$ ipython --no-banner

In [1]: import numpy as np

In [2]: np.set_printoptions(precision=2, suppress=True, linewidth=120, sign=" ")

In [3]: F = np.load("test15.npy")

In [4]: print(F)
[[ 0  0  0  0]
 [ 3  2  3  2]
 [ 0  0  0  0]
 [ 3  2  3  2]]

In [5]: print(round(np.trace(np.linalg.pinv(F) @ F), 2))
1.0

In [6]: try:
   ...:     np.linalg.inv(F)
   ...: except np.linalg.LinAlgError as e:
   ...:     print(repr(e))
   ...: 
LinAlgError('Singular matrix')

In [7]: print(np.linalg.lstsq(F[:-1].T, F[-1])[2])
1

In [8]: rng = np.random.default_rng(2004)

In [9]: feats = np.eye(7, dtype=int)[rng.permutation(7)]

In [10]: print(feats)
[[ 0  0  0  1  0  0  0]
 [ 0  0  0  0  0  0  1]
 [ 0  0  0  0  1  0  0]
 [ 0  0  0  0  0  1  0]
 [ 1  0  0  0  0  0  0]
 [ 0  0  1  0  0  0  0]
 [ 0  1  0  0  0  0  0]]

In [11]: # splits into 2 blocks

In [12]: print(np.linalg.matrix_power(feats, 2))
[[ 0  0  0  0  0  1  0]
 [ 0  1  0  0  0  0  0]
 [ 1  0  0  0  0  0  0]
 [ 0  0  1  0  0  0  0]
 [ 0  0  0  1  0  0  0]
 [ 0  0  0  0  1  0  0]
 [ 0  0  0  0  0  0  1]]

In [13]: print(feats @ np.ones(7))
[ 1.  1.  1.  1.  1.  1.  1.]

In [14]: print(np.linalg.matrix_power(feats, 100))
[[ 1  0  0  0  0  0  0]
 [ 0  1  0  0  0  0  0]
 [ 0  0  1  0  0  0  0]
 [ 0  0  0  1  0  0  0]
 [ 0  0  0  0  1  0  0]
 [ 0  0  0  0  0  1  0]
 [ 0  0  0  0  0  0  1]]

In [15]: pr = np.eye(7)[4]

In [16]: for _ in range(3):
    ...:     pr = pr @ feats
    ...:     print(pr.round(2))
    ...: 
[ 1.  0.  0.  0.  0.  0.  0.]
[ 0.  0.  0.  1.  0.  0.  0.]
[ 0.  0.  0.  0.  0.  1.  0.]
